$ python3 -q
>>> import numpy as np
>>> np.set_printoptions(precision=2, suppress=True, linewidth=200)
>>> tidy = lambda a: np.round(a, 2) + 0
>>> M = np.loadtxt("w.csv", delimiter=",")
>>> tidy(M)
array([[-0.5 ,  0.15, -0.57,  0.14, -0.45,  0.06, -0.26],
       [-0.08, -0.22, -0.21,  0.64,  0.6 ,  0.11, -0.33],
       [-0.19, -0.04, -0.28, -0.31,  0.51,  0.24,  0.53],
       [-0.23, -0.01, -0.39, -0.51,  0.17, -0.04, -0.14],
       [-0.42, -0.53,  0.37, -0.04, -0.2 ,  0.58,  0.01],
       [ 0.12, -0.36, -0.35,  0.36, -0.29, -0.17,  0.64],
       [ 0.58, -0.53, -0.33, -0.28, -0.11,  0.15, -0.33],
       [-0.35, -0.49,  0.16, -0.13,  0.09, -0.73, -0.1 ]])
>>> # keeps lengths
>>> A2 = np.array([[0, -1, 3],
...     [-1, 1, -3],
...     [-1, -2, 2],
...     [1, 0, 0],
...     [3, -1, -2],
...     [0, 3, 1],
...     [-2, -3, 3]])
>>> tidy(np.einsum("ij->j", M))
array([-1.08, -2.03, -1.6 , -0.13,  0.32,  0.21,  0.02])
>>> np.vstack([M, A2.T]).shape
(11, 7)
>>> np.linalg.matrix_rank(M @ A2)
np.int64(3)
>>> tidy(np.einsum("ij,ij->i", M, M))
array([0.9 , 0.99, 0.8 , 0.51, 0.99, 0.91, 0.95, 0.96])
>>> np.linalg.matrix_rank(np.vstack([M, A2.T]))
np.int64(7)
>>> A = np.loadtxt("layer6.csv", delimiter=",")
>>> tidy(A)
array([[ 1.  ,  0.  ,  0.  ,  0.  ,  0.  ,  0.  ,  0.  ,  0.  ,  0.  ,  0.  ],
       [ 0.  ,  1.  ,  0.  ,  0.  ,  0.  ,  0.  ,  0.  ,  0.  ,  0.  ,  0.  ],
       [ 0.  ,  0.  ,  0.31,  0.  ,  0.  ,  0.  ,  0.95,  0.  ,  0.  ,  0.  ],
       [ 0.  ,  0.  ,  0.  ,  1.  ,  0.  ,  0.  ,  0.  ,  0.  ,  0.  ,  0.  ],
       [ 0.  ,  0.  ,  0.  ,  0.  ,  1.  ,  0.  ,  0.  ,  0.  ,  0.  ,  0.  ],
       [ 0.  ,  0.  ,  0.  ,  0.  ,  0.  ,  1.  ,  0.  ,  0.  ,  0.  ,  0.  ],
       [ 0.  ,  0.  , -0.95,  0.  ,  0.  ,  0.  ,  0.31,  0.  ,  0.  ,  0.  ],
       [ 0.  ,  0.  ,  0.  ,  0.  ,  0.  ,  0.  ,  0.  ,  1.  ,  0.  ,  0.  ],
       [ 0.  ,  0.  ,  0.  ,  0.  ,  0.  ,  0.  ,  0.  ,  0.  ,  1.  ,  0.  ],
       [ 0.  ,  0.  ,  0.  ,  0.  ,  0.  ,  0.  ,  0.  ,  0.  ,  0.  ,  1.  ]])
>>> tidy(np.linalg.det(A))
np.float64(1.0)
>>> tidy(np.sort(np.abs(np.linalg.eigvals(A))))
array([1., 1., 1., 1., 1., 1., 1., 1., 1., 1.])
>>> tidy(np.linalg.matrix_power(A, 3))
array([[ 1.  ,  0.  ,  0.  ,  0.  ,  0.  ,  0.  ,  0.  ,  0.  ,  0.  ,  0.  ],
       [ 0.  ,  1.  ,  0.  ,  0.  ,  0.  ,  0.  ,  0.  ,  0.  ,  0.  ,  0.  ],
       [ 0.  ,  0.  , -0.81,  0.  ,  0.  ,  0.  , -0.59,  0.  ,  0.  ,  0.  ],
       [ 0.  ,  0.  ,  0.  ,  1.  ,  0.  ,  0.  ,  0.  ,  0.  ,  0.  ,  0.  ],
       [ 0.  ,  0.  ,  0.  ,  0.  ,  1.  ,  0.  ,  0.  ,  0.  ,  0.  ,  0.  ],
       [ 0.  ,  0.  ,  0.  ,  0.  ,  0.  ,  1.  ,  0.  ,  0.  ,  0.  ,  0.  ],
       [ 0.  ,  0.  ,  0.59,  0.  ,  0.  ,  0.  , -0.81,  0.  ,  0.  ,  0.  ],
       [ 0.  ,  0.  ,  0.  ,  0.  ,  0.  ,  0.  ,  0.  ,  1.  ,  0.  ,  0.  ],
       [ 0.  ,  0.  ,  0.  ,  0.  ,  0.  ,  0.  ,  0.  ,  0.  ,  1.  ,  0.  ],
       [ 0.  ,  0.  ,  0.  ,  0.  ,  0.  ,  0.  ,  0.  ,  0.  ,  0.  ,  1.  ]])
>>> cov = A.T @ A
>>> np.allclose(cov, cov.T)
True
>>> tidy(cov)
array([[1., 0., 0., 0., 0., 0., 0., 0., 0., 0.],
       [0., 1., 0., 0., 0., 0., 0., 0., 0., 0.],
       [0., 0., 1., 0., 0., 0., 0., 0., 0., 0.],
       [0., 0., 0., 1., 0., 0., 0., 0., 0., 0.],
       [0., 0., 0., 0., 1., 0., 0., 0., 0., 0.],
       [0., 0., 0., 0., 0., 1., 0., 0., 0., 0.],
       [0., 0., 0., 0., 0., 0., 1., 0., 0., 0.],
       [0., 0., 0., 0., 0., 0., 0., 1., 0., 0.],
       [0., 0., 0., 0., 0., 0., 0., 0., 1., 0.],
       [0., 0., 0., 0., 0., 0., 0., 0., 0., 1.]])
>>> tidy(np.diag(cov))
array([1., 1., 1., 1., 1., 1., 1., 1., 1., 1.])
>>> vec = np.array([1, -1, 1, 0, -3, 0, 3, -3, 1, 1])
>>> [p for p in range(1, 25) if np.allclose(np.linalg.matrix_power(A, p), np.eye(10))]
[5, 10, 15, 20]
>>> tidy(np.sort(np.abs(np.degrees(np.angle(np.linalg.eigvals(A))))))
array([ 0.,  0.,  0.,  0.,  0.,  0.,  0.,  0., 72., 72.])
>>> tidy(np.linalg.inv(A))
array([[ 1.  ,  0.  ,  0.  ,  0.  ,  0.  ,  0.  ,  0.  ,  0.  ,  0.  ,  0.  ],
       [ 0.  ,  1.  ,  0.  ,  0.  ,  0.  ,  0.  ,  0.  ,  0.  ,  0.  ,  0.  ],
       [ 0.  ,  0.  ,  0.31,  0.  ,  0.  ,  0.  , -0.95,  0.  ,  0.  ,  0.  ],
       [ 0.  ,  0.  ,  0.  ,  1.  ,  0.  ,  0.  ,  0.  ,  0.  ,  0.  ,  0.  ],
       [ 0.  ,  0.  ,  0.  ,  0.  ,  1.  ,  0.  ,  0.  ,  0.  ,  0.  ,  0.  ],
       [ 0.  ,  0.  ,  0.  ,  0.  ,  0.  ,  1.  ,  0.  ,  0.  ,  0.  ,  0.  ],
       [ 0.  ,  0.  ,  0.95,  0.  ,  0.  ,  0.  ,  0.31,  0.  ,  0.  ,  0.  ],
       [ 0.  ,  0.  ,  0.  ,  0.  ,  0.  ,  0.  ,  0.  ,  1.  ,  0.  ,  0.  ],
       [ 0.  ,  0.  ,  0.  ,  0.  ,  0.  ,  0.  ,  0.  ,  0.  ,  1.  ,  0.  ],
       [ 0.  ,  0.  ,  0.  ,  0.  ,  0.  ,  0.  ,  0.  ,  0.  ,  0.  ,  1.  ]])
>>> tidy(np.linalg.norm(vec)), tidy(np.linalg.norm(A @ vec))
(np.float64(5.66), np.float64(5.66))
>>> J = np.loadtxt("case15.csv", delimiter=",")
>>> J
array([[-5.7, -0.4,  0.4,  1.1, -0.1,  1.3, -0.5,  2.1,  1.5,  0.5,  1.9,  0.4],
       [ 3.3,  0.1, -0.3,  0.7, -0.2,  0.3, -1.2, -0.9, -0.7, -1.1, -1.3,  0.1],
       [-6.3,  2.2,  2.1, -1.6,  0.8,  0. ,  0.2,  0.8,  0.6,  0. ,  0.7, -1.1],
       [ 1.5,  0.5,  1.1,  1.9, -0.6,  0.3, -0.9,  0.4, -0.2, -0.9,  0.7, -0.5],
       [-3. , -0.4,  1. ,  0.6, -0.3, -0.6,  1.2,  0.5,  0. ,  1.2, -0.2, -0.5],
       [ 2.4, -1. ,  0.6, -0.3,  0. , -0.2, -0.2,  1. ,  1.8, -0.3,  0.1, -0.3],
       [-2.1,  2.3,  0.1,  0.4,  0.7, -2. , -0.4, -0.5,  2.5, -0.4, -0.3,  0.6],
       [-0.9, -0.6,  1.1,  0.5,  0.6, -0.2, -0.6,  0.3, -1.4, -1.5, -0.9,  0.7],
       [ 0. , -0.7, -0.4,  0.3,  0.1, -0.3,  0.7, -1.5,  0. , -0.3,  1.1,  1.1],
       [ 2.4, -1.1, -1.7,  1.8, -1.4,  2.2, -3.3,  1.3,  0.7, -0.8, -0.3, -0.6],
       [-4.2, -1.5,  0.2,  1. , -1.7,  0.1, -0.6,  0. ,  0.4, -1.1,  0.1,  0.9]])
>>> rng = np.random.default_rng(2)
>>> A2 = J + rng.integers(-2, 3, (11, 9)) @ rng.integers(-2, 3, (9, 12))
>>> tidy(A2)
array([[ -5.7,  -7.4,   0.4,   8.1,   4.9,  -1.7,  13.5,  -9.9,   6.5,  -6.5,  -0.1,   2.4],
       [  7.3,  -6.9,   1.7,  -1.3,  -3.2,   0.3,   2.8,  -8.9,  12.3,   6.9, -17.3,  -7.9],
       [ -3.3,   6.2,  -0.9,   1.4,   6.8,   5. ,  -7.8,   3.8,  -9.4,   8. ,   7.7,  -2.1],
       [ -0.5,   0.5,  -8.9,  -1.1,  -2.6,   3.3,   1.1,   4.4, -10.2,  -3.9,  -3.3,  -1.5],
       [ -1. ,  -1.4,  -3. ,   7.6,   0.7,   2.4,  -0.8,   0.5,  -9. ,   0.2,   6.8,   2.5],
       [ -1.6,  -3. ,  -4.4,   2.7,   6. ,  -1.2,   0.8,  -1. ,   7.8,   3.7,  -6.9, -12.3],
       [ -4.1,   9.3,   2.1,  -4.6,   5.7,  -6. ,  -9.4,   4.5,  -6.5,  -0.4,   1.7,   4.6],
       [ -7.9,   4.4,   4.1,  -4.5,   0.6,  -4.2,   3.4,   2.3,   0.6,  -6.5,  -0.9,   4.7],
       [ -1. ,  -3.7,  -1.4,  -0.7,  -5.9,  -2.3,   4.7,  -3.5,   6. ,  -5.3,  -6.9,  -2.9],
       [ -5.6,   7.9,   3.3,  -2.2,  -2.4,  -4.8,   4.7,  -1.7,   1.7, -12.8,  -3.3,   4.4],
       [ -9.2,  -1.5,   6.2,   5. ,  -1.7,  -5.9,  -2.6,  -3. ,  11.4,  -0.1,  -2.9,  -2.1]])
>>> np.linalg.matrix_rank(A2 - J, tol=1e-8)
np.int64(9)
>>> tidy(np.linalg.svd(A2 - J, compute_uv=False))
array([41.9 , 30.63, 22.55, 19.05, 15.17, 10.08,  6.84,  5.3 ,  3.36,  0.  ,  0.  ])
>>> r0 = np.array([2, -1, 1])
>>> tidy(np.cross(J[9, :3], J[4, :3]))
array([-1.78,  2.7 , -4.26])
>>> tidy(np.array([np.convolve(row, r0, "same") for row in J]))
array([[  4.9,  -4.5,   1.4,  -0.9,   3.8,  -2.4,   6. ,   0.4,   1.6,   4.8,  -0.6,   1.5],
       [ -3.1,   2.6,   1.8,  -1.4,   1.5,  -2.9,  -0.3,  -1.7,  -2.4,  -2.2,   0.4,  -1.4],
       [ 10.7,  -4.3,  -3.1,   5.3,  -2.4,   1.2,   1.4,   0.6,   0.2,   2. ,  -2.9,   1.8],
       [ -0.5,   3.2,   3.2,  -2. ,   3.1,  -2.7,   2. ,  -1.7,  -1.2,   2.1,  -2.6,   1.2],
       [  2.2,  -0.6,  -0.2,  -0.2,  -0.3,   2.7,  -0.8,   0.7,   2.9,  -1.6,   0.4,   0.3],
       [ -4.4,   4.6,  -2.2,   0.9,  -0.7,  -0.2,   2. ,   2.4,  -1.4,   2.3,  -1. ,   0.4],
       [  6.7,  -4.2,   3. ,   1.1,  -4.3,   1.9,  -2.6,   5.1,  -3.8,   2.3,   1.1,  -0.9],
       [ -0.3,   1.9,  -0.7,   1.8,  -0.5,  -0.4,   1. ,  -3.7,  -1.3,  -1.7,   0.8,  -1.6],
       [ -1.4,  -0.1,   0.3,  -0.5,  -0.4,   1.8,  -4. ,   2.2,  -2.1,   2.5,   0.8,   0. ],
       [ -4.6,   0.1,   4.2,  -6.3,   7.6, -10.2,   8.1,  -3.2,  -1. ,   0.9,  -1.7,   0.3],
       [  1.2,  -2.3,   0.3,  -4.2,   2.9,  -3. ,   0.7,   0.2,  -2.6,   1.7,   0.6,  -0.8]])
>>> tidy(np.convolve(J[9], r0))
array([  4.8,  -4.6,   0.1,   4.2,  -6.3,   7.6, -10.2,   8.1,  -3.2,  -1. ,   0.9,  -1.7,   0.3,  -0.6])
